$ python -q
>>> import numpy as np
>>> np.set_printoptions(precision=2, suppress=True, linewidth=140, sign=" ")
>>> rnd = lambda a: np.round(a, 2) + 0
>>> X = np.load("run6.npy")
>>> print(X)
[[  1  -3   9 -27]
 [  1  -2   4  -8]
 [  1  -1   1  -1]
 [  1   0   0   0]
 [  1   1   1   1]
 [  1   2   4   8]]
>>> # row 0 dominates
>>> x = np.array([-1, 2, 2, 0])
>>> rhs = X @ x
>>> print(rnd(np.linalg.lstsq(X, rhs)[0]))
[-1.  2.  2.  0.]
>>> print(rnd(np.linalg.solve(X.T @ X, X.T @ rhs)))
[-1.  2.  2.  0.]
>>> rng = np.random.default_rng(10266)
>>> rhs = rhs + 0.1 * rng.normal(size=6)
>>> print(rnd(rhs))
[11.14  3.02 -1.14 -0.82  2.93 10.82]
>>> b, *_ = np.linalg.lstsq(X, rhs)
>>> print(rnd(X.T @ (rhs - X @ b)))
[ 0.  0.  0.  0.]
>>> print(rnd(b))
[-0.97  2.04  1.96 -0.02]
>>> print(rnd(np.linalg.norm(rhs - X @ b)))
0.22
>>> arr = np.array([[2, 0, -3, 2], [0, 2, 0, 0], [3, 0, -1, 2], [1, 0, 3, -1]])
>>> x = np.array([2, 2, 2, 0])
>>> rhs = arr @ x
>>> b, lr = np.zeros(4), 1 / np.linalg.norm(arr, 2) ** 2
>>> for i in range(6):
...     b -= lr * arr.T @ (arr @ b - rhs)
...     if i % 1 == 0: print(i, round(np.linalg.norm(arr @ b - rhs), 2))
... 
0 7.01
1 5.15
2 3.89
3 3.03
4 2.43
5 2.0
>>> print(rnd(np.linalg.cond(arr)))
20.23
>>> x = np.array([-2, -2, 0, 0])
>>> rhs = arr @ x
>>> print(rhs)
[-4 -4 -6 -2]
>>> print(rnd(np.linalg.solve(arr, arr[:, 1])))
[ 0.  1.  0.  0.]
>>> print(rnd(np.linalg.solve(arr, rhs + arr[:, 0])))
[-1. -2.  0.  0.]
>>> print(rnd(np.linalg.solve(arr.T, arr[2])))
[ 0.  0.  1.  0.]
>>> print(rnd(np.linalg.solve(arr, 4 * rhs)))
[-8. -8.  0.  0.]
>>> x = np.array([-2, -9, 4, -3])
>>> h = np.maximum(arr @ x, 0)
>>> print(h)
[  0   0   0  13]
>>> print(np.maximum(arr @ x, 0) - np.maximum(-arr @ x, 0))
[-22 -18 -16  13]
>>> print(arr.T @ h)
[ 13   0  39 -13]
>>> print(np.flatnonzero(h > 1e-9))
[ 3]
>>> ang = np.radians(135)
>>> Rm = np.eye(4)
>>> Rm[3, 3] = Rm[2, 2] = np.cos(ang)
>>> Rm[3, 2], Rm[2, 3] = -np.sin(ang), np.sin(ang)
>>> print(rnd(Rm))
[[ 1.    0.    0.    0.  ]
 [ 0.    1.    0.    0.  ]
 [ 0.    0.   -0.71  0.71]
 [ 0.    0.   -0.71 -0.71]]
>>> out = arr @ Rm.T
>>> print(rnd(np.linalg.det(Rm)), rnd(np.trace(Rm)))
1.0 0.59
>>> m1 = np.loadtxt("case1.csv", delimiter=",")
>>> print(rnd(m1))
[[ 0.49  0.44  0.24  0.1  -0.38  0.51  0.31]
 [ 0.44  0.62 -0.21 -0.09  0.33 -0.44 -0.27]
 [ 0.24 -0.21  0.89 -0.05  0.18 -0.24 -0.14]
 [ 0.1  -0.09 -0.05  0.98  0.08 -0.1  -0.06]
 [-0.38  0.33  0.18  0.08  0.72  0.38  0.23]
 [ 0.51 -0.44 -0.24 -0.1   0.38  0.49 -0.31]
 [ 0.31 -0.27 -0.14 -0.06  0.23 -0.31  0.82]]
>>> ev, V = np.linalg.eigh(m1)
>>> print(rnd(V.T @ V))
[[ 1.  0.  0.  0.  0.  0.  0.]
 [ 0.  1.  0.  0.  0.  0.  0.]
 [ 0.  0.  1.  0.  0.  0.  0.]
 [ 0.  0.  0.  1.  0.  0.  0.]
 [ 0.  0.  0.  0.  1.  0.  0.]
 [ 0.  0.  0.  0.  0.  1.  0.]
 [ 0.  0.  0.  0.  0.  0.  1.]]
>>> print(rnd(V.T @ m1 @ V))
[[-1.  0.  0.  0.  0.  0.  0.]
 [ 0.  1.  0.  0.  0.  0.  0.]
 [ 0.  0.  1.  0.  0.  0.  0.]
 [ 0.  0.  0.  1.  0.  0.  0.]
 [ 0.  0.  0.  0.  1.  0.  0.]
 [ 0.  0.  0.  0.  0.  1.  0.]
 [ 0.  0.  0.  0.  0.  0.  1.]]
>>> print(rnd(ev.sum()), rnd(np.trace(m1)))
5.0 5.0
>>> print(rnd(np.linalg.svd(m1, compute_uv=False)))
[ 1.  1.  1.  1.  1.  1.  1.]
>>> print(np.unique(ev.round(6) + 0, return_counts=True)[1])
[ 1  6]
